$ python3 -q
>>> import numpy as np
>>> np.set_printoptions(precision=2, suppress=True, linewidth=100, floatmode="fixed")
>>> W0 = np.load("block6.npy")
>>> W0
array([[1, 0, 0, 0, 0, 0, 0, 0, 0, 0, 0, 0, 0],
       [9, 1, 0, 0, 0, 0, 0, 0, 0, 0, 0, 0, 0],
       [8, 8, 1, 0, 0, 0, 0, 0, 0, 0, 0, 0, 0],
       [2, 2, 8, 1, 0, 0, 0, 0, 0, 0, 0, 0, 0],
       [9, 5, 3, 2, 1, 0, 0, 0, 0, 0, 0, 0, 0],
       [3, 0, 7, 2, 7, 1, 0, 0, 0, 0, 0, 0, 0],
       [1, 6, 3, 6, 3, 2, 1, 0, 0, 0, 0, 0, 0],
       [1, 1, 3, 3, 0, 0, 7, 1, 0, 0, 0, 0, 0],
       [8, 3, 4, 3, 3, 3, 8, 9, 1, 0, 0, 0, 0],
       [9, 0, 1, 8, 6, 2, 8, 7, 8, 1, 0, 0, 0],
       [5, 0, 6, 8, 7, 3, 3, 1, 1, 0, 1, 0, 0],
       [2, 0, 2, 4, 1, 7, 5, 9, 6, 1, 0, 1, 0],
       [9, 4, 5, 9, 7, 9, 9, 1, 4, 2, 2, 8, 1]])
>>> rng = np.random.default_rng(981321)
>>> idx = rng.permutation(13)
>>> idx
array([ 5,  7, 11,  2, 12,  9,  3,  6, 10,  1,  8,  4,  0])
>>> other = W0[idx][:, idx]
>>> np.trace(other)
np.int64(13)
>>> np.diag(other)
array([1, 1, 1, 1, 1, 1, 1, 1, 1, 1, 1, 1, 1])
>>> np.sort(np.abs(np.linalg.eigvals(other)))
array([1.00, 1.00, 1.00, 1.00, 1.00, 1.00, 1.00, 1.00, 1.00, 1.00, 1.00, 1.00, 1.00])
>>> X = np.loadtxt("case13.csv", delimiter=",")
>>> X
array([[ 381.00,  203.00,  200.00, -167.00,   62.00,   -2.00,  -51.00,   62.00,  -73.00],
       [ 203.00,  562.00,  -95.00, -105.00,   -1.00,  128.00,  -39.00,  108.00,  221.00],
       [ 200.00,  -95.00,  430.00,    8.00,   -2.00, -130.00,  -39.00, -153.00, -160.00],
       [-167.00, -105.00,    8.00,  426.00,   81.00,  -17.00,   96.00,   64.00,  138.00],
       [  62.00,   -1.00,   -2.00,   81.00,  578.00,   53.00, -140.00,   72.00,   79.00],
       [  -2.00,  128.00, -130.00,  -17.00,   53.00,  427.00, -190.00,  -36.00,   36.00],
       [ -51.00,  -39.00,  -39.00,   96.00, -140.00, -190.00,  552.00,  169.00,  122.00],
       [  62.00,  108.00, -153.00,   64.00,   72.00,  -36.00,  169.00,  470.00,   20.00],
       [ -73.00,  221.00, -160.00,  138.00,   79.00,   36.00,  122.00,   20.00,  395.00]])
>>> x0 = np.ones(9)
>>> for _ in range(4):
...     x0 = X @ x0
...     x0 /= np.linalg.norm(x0)
...     print(round(x0 @ X @ x0, 2))
... 
789.22
867.08
899.96
915.02
>>> x0
array([ 0.13,  0.59, -0.33,  0.10,  0.29,  0.17,  0.16,  0.42,  0.46])
>>> other = X[0, 0] * X[1:] - np.outer(X[1:, 0], X[0])
>>> other
array([[     0.00, 172913.00, -76795.00,  -6104.00, -12967.00,  49174.00,  -4506.00,  28562.00,
         99020.00],
       [     0.00, -76795.00, 123830.00,  36448.00, -13162.00, -49130.00,  -4659.00, -70693.00,
        -46360.00],
       [     0.00,  -6104.00,  36448.00, 134417.00,  41215.00,  -6811.00,  28059.00,  34738.00,
         40387.00],
       [     0.00, -12967.00, -13162.00,  41215.00, 216374.00,  20317.00, -50178.00,  23588.00,
         34625.00],
       [     0.00,  49174.00, -49130.00,  -6811.00,  20317.00, 162683.00, -72492.00, -13592.00,
         13570.00],
       [     0.00,  -4506.00,  -4659.00,  28059.00, -50178.00, -72492.00, 207711.00,  67551.00,
         42759.00],
       [     0.00,  28562.00, -70693.00,  34738.00,  23588.00, -13592.00,  67551.00, 175226.00,
         12146.00],
       [     0.00,  99020.00, -46360.00,  40387.00,  34625.00,  13570.00,  42759.00,  12146.00,
        145166.00]])
>>> np.flatnonzero(~other.round(6).any(axis=1))
array([], dtype=int64)
>>> X[:, 0] / X[0, 0]
array([ 1.00,  0.53,  0.52, -0.44,  0.16, -0.01, -0.13,  0.16, -0.19])
>>> idx = rng.permutation(9)
>>> other = X[:, idx] * rng.choice([-1, 1], 9)
>>> other
array([[ 200.00,  203.00,  -62.00,   62.00,   -2.00,   73.00,  -51.00,  381.00,  167.00],
       [ -95.00,  562.00,    1.00,  108.00,  128.00, -221.00,  -39.00,  203.00,  105.00],
       [ 430.00,  -95.00,    2.00, -153.00, -130.00,  160.00,  -39.00,  200.00,   -8.00],
       [   8.00, -105.00,  -81.00,   64.00,  -17.00, -138.00,   96.00, -167.00, -426.00],
       [  -2.00,   -1.00, -578.00,   72.00,   53.00,  -79.00, -140.00,   62.00,  -81.00],
       [-130.00,  128.00,  -53.00,  -36.00,  427.00,  -36.00, -190.00,   -2.00,   17.00],
       [ -39.00,  -39.00,  140.00,  169.00, -190.00, -122.00,  552.00,  -51.00,  -96.00],
       [-153.00,  108.00,  -72.00,  470.00,  -36.00,  -20.00,  169.00,   62.00,  -64.00],
       [-160.00,  221.00,  -79.00,   20.00,   36.00, -395.00,  122.00,  -73.00, -138.00]])
>>> left, _, vt = np.linalg.svd(X.T @ other)
>>> np.round(np.linalg.lstsq(X, other)[0], 2) + 0
array([[ 0.00,  0.00,  0.00,  0.00,  0.00,  0.00,  0.00,  1.00,  0.00],
       [ 0.00,  1.00,  0.00,  0.00,  0.00,  0.00,  0.00,  0.00,  0.00],
       [ 1.00,  0.00,  0.00,  0.00,  0.00,  0.00,  0.00,  0.00,  0.00],
       [ 0.00,  0.00,  0.00,  0.00,  0.00,  0.00,  0.00,  0.00, -1.00],
       [ 0.00,  0.00, -1.00,  0.00,  0.00,  0.00,  0.00,  0.00,  0.00],
       [ 0.00,  0.00,  0.00,  0.00,  1.00,  0.00,  0.00,  0.00,  0.00],
       [ 0.00,  0.00,  0.00,  0.00,  0.00,  0.00,  1.00,  0.00,  0.00],
       [ 0.00,  0.00,  0.00,  1.00,  0.00,  0.00,  0.00,  0.00,  0.00],
       [ 0.00,  0.00,  0.00,  0.00,  0.00, -1.00,  0.00,  0.00,  0.00]])
>>> np.round(left @ vt, 2) + 0
array([[ 0.00,  0.00,  0.00,  0.00,  0.00,  0.00,  0.00,  1.00,  0.00],
       [ 0.00,  1.00,  0.00,  0.00,  0.00,  0.00,  0.00,  0.00,  0.00],
       [ 1.00,  0.00,  0.00,  0.00,  0.00,  0.00,  0.00,  0.00,  0.00],
       [ 0.00,  0.00,  0.00,  0.00,  0.00,  0.00,  0.00,  0.00, -1.00],
       [ 0.00,  0.00, -1.00,  0.00,  0.00,  0.00,  0.00,  0.00,  0.00],
       [ 0.00,  0.00,  0.00,  0.00,  1.00,  0.00,  0.00,  0.00,  0.00],
       [ 0.00,  0.00,  0.00,  0.00,  0.00,  0.00,  1.00,  0.00,  0.00],
       [ 0.00,  0.00,  0.00,  1.00,  0.00,  0.00,  0.00,  0.00,  0.00],
       [ 0.00,  0.00,  0.00,  0.00,  0.00, -1.00,  0.00,  0.00,  0.00]])
>>> idx
array([2, 1, 4, 7, 5, 8, 6, 0, 3])
>>> q, Rm = np.linalg.qr(other)
>>> np.allclose(Rm.T @ Rm, other.T @ other)
True
>>> q.shape, Rm.shape
((9, 9), (9, 9))
>>> round(abs(Rm[0, 0]), 2), round(np.linalg.norm(other[:, 0]), 2)
(np.float64(549.02), np.float64(549.02))
>>> np.round(q.T @ q, 2) + 0
array([[1.00, 0.00, 0.00, 0.00, 0.00, 0.00, 0.00, 0.00, 0.00],
       [0.00, 1.00, 0.00, 0.00, 0.00, 0.00, 0.00, 0.00, 0.00],
       [0.00, 0.00, 1.00, 0.00, 0.00, 0.00, 0.00, 0.00, 0.00],
       [0.00, 0.00, 0.00, 1.00, 0.00, 0.00, 0.00, 0.00, 0.00],
       [0.00, 0.00, 0.00, 0.00, 1.00, 0.00, 0.00, 0.00, 0.00],
       [0.00, 0.00, 0.00, 0.00, 0.00, 1.00, 0.00, 0.00, 0.00],
       [0.00, 0.00, 0.00, 0.00, 0.00, 0.00, 1.00, 0.00, 0.00],
       [0.00, 0.00, 0.00, 0.00, 0.00, 0.00, 0.00, 1.00, 0.00],
       [0.00, 0.00, 0.00, 0.00, 0.00, 0.00, 0.00, 0.00, 1.00]])
>>> q @ Rm
array([[ 200.00,  203.00,  -62.00,   62.00,   -2.00,   73.00,  -51.00,  381.00,  167.00],
       [ -95.00,  562.00,    1.00,  108.00,  128.00, -221.00,  -39.00,  203.00,  105.00],
       [ 430.00,  -95.00,    2.00, -153.00, -130.00,  160.00,  -39.00,  200.00,   -8.00],
       [   8.00, -105.00,  -81.00,   64.00,  -17.00, -138.00,   96.00, -167.00, -426.00],
       [  -2.00,   -1.00, -578.00,   72.00,   53.00,  -79.00, -140.00,   62.00,  -81.00],
       [-130.00,  128.00,  -53.00,  -36.00,  427.00,  -36.00, -190.00,   -2.00,   17.00],
       [ -39.00,  -39.00,  140.00,  169.00, -190.00, -122.00,  552.00,  -51.00,  -96.00],
       [-153.00,  108.00,  -72.00,  470.00,  -36.00,  -20.00,  169.00,   62.00,  -64.00],
       [-160.00,  221.00,  -79.00,   20.00,   36.00, -395.00,  122.00,  -73.00, -138.00]])
>>> other = np.array([[1, 3, 3, 2, 0, 3, -3],
...     [0, 0, 4, -3, -3, -3, -5],
...     [1, -2, 5, 1, 2, -3, -3],
...     [4, 4, 4, -4, -2, 0, 4],
...     [1, 1, 5, -4, 3, 3, 5],
...     [-2, 4, -3, 4, 1, 0, 0],
...     [0, -1, 2, 0, 1, -1, -1]])
>>> mat = other + other.T
>>> mat
array([[ 2,  3,  4,  6,  1,  1, -3],
       [ 3,  0,  2,  1, -2,  1, -6],
       [ 4,  2, 10,  5,  7, -6, -1],
       [ 6,  1,  5, -8, -6,  4,  4],
       [ 1, -2,  7, -6,  6,  4,  6],
       [ 1,  1, -6,  4,  4,  0, -1],
       [-3, -6, -1,  4,  6, -1, -2]])
>>> other = mat[0, 0] * mat[1:] - np.outer(mat[1:, 0], mat[0])
>>> other
array([[  0,  -9,  -8, -16,  -7,  -1,  -3],
       [  0,  -8,   4, -14,  10, -16,  10],
       [  0, -16, -14, -52, -18,   2,  26],
       [  0,  -7,  10, -18,  11,   7,  15],
       [  0,  -1, -16,   2,   7,  -1,   1],
       [  0,  -3,  10,  26,  15,   1, -13]])
>>> np.flatnonzero(~other.round(6).any(axis=1))
array([], dtype=int64)
>>> mat[:, 0] / mat[0, 0]
array([ 1.00,  1.50,  2.00,  3.00,  0.50,  0.50, -1.50])
>>> x0 = np.array([-3, -4, 4, -2, 9, 7, 5])
>>> h = np.maximum(mat @ x0, 0)
>>> np.tanh(mat @ x0)
array([-1.00, -1.00,  1.00,  1.00,  1.00, -1.00,  1.00])
>>> mat.T @ h
array([ 135, -602, 1341, -644, 1424,  446,  832])
>>> np.maximum(mat @ x0, 0) - np.maximum(-mat @ x0, 0)
array([-13, -44,  26,   8, 157,  -8,  58])
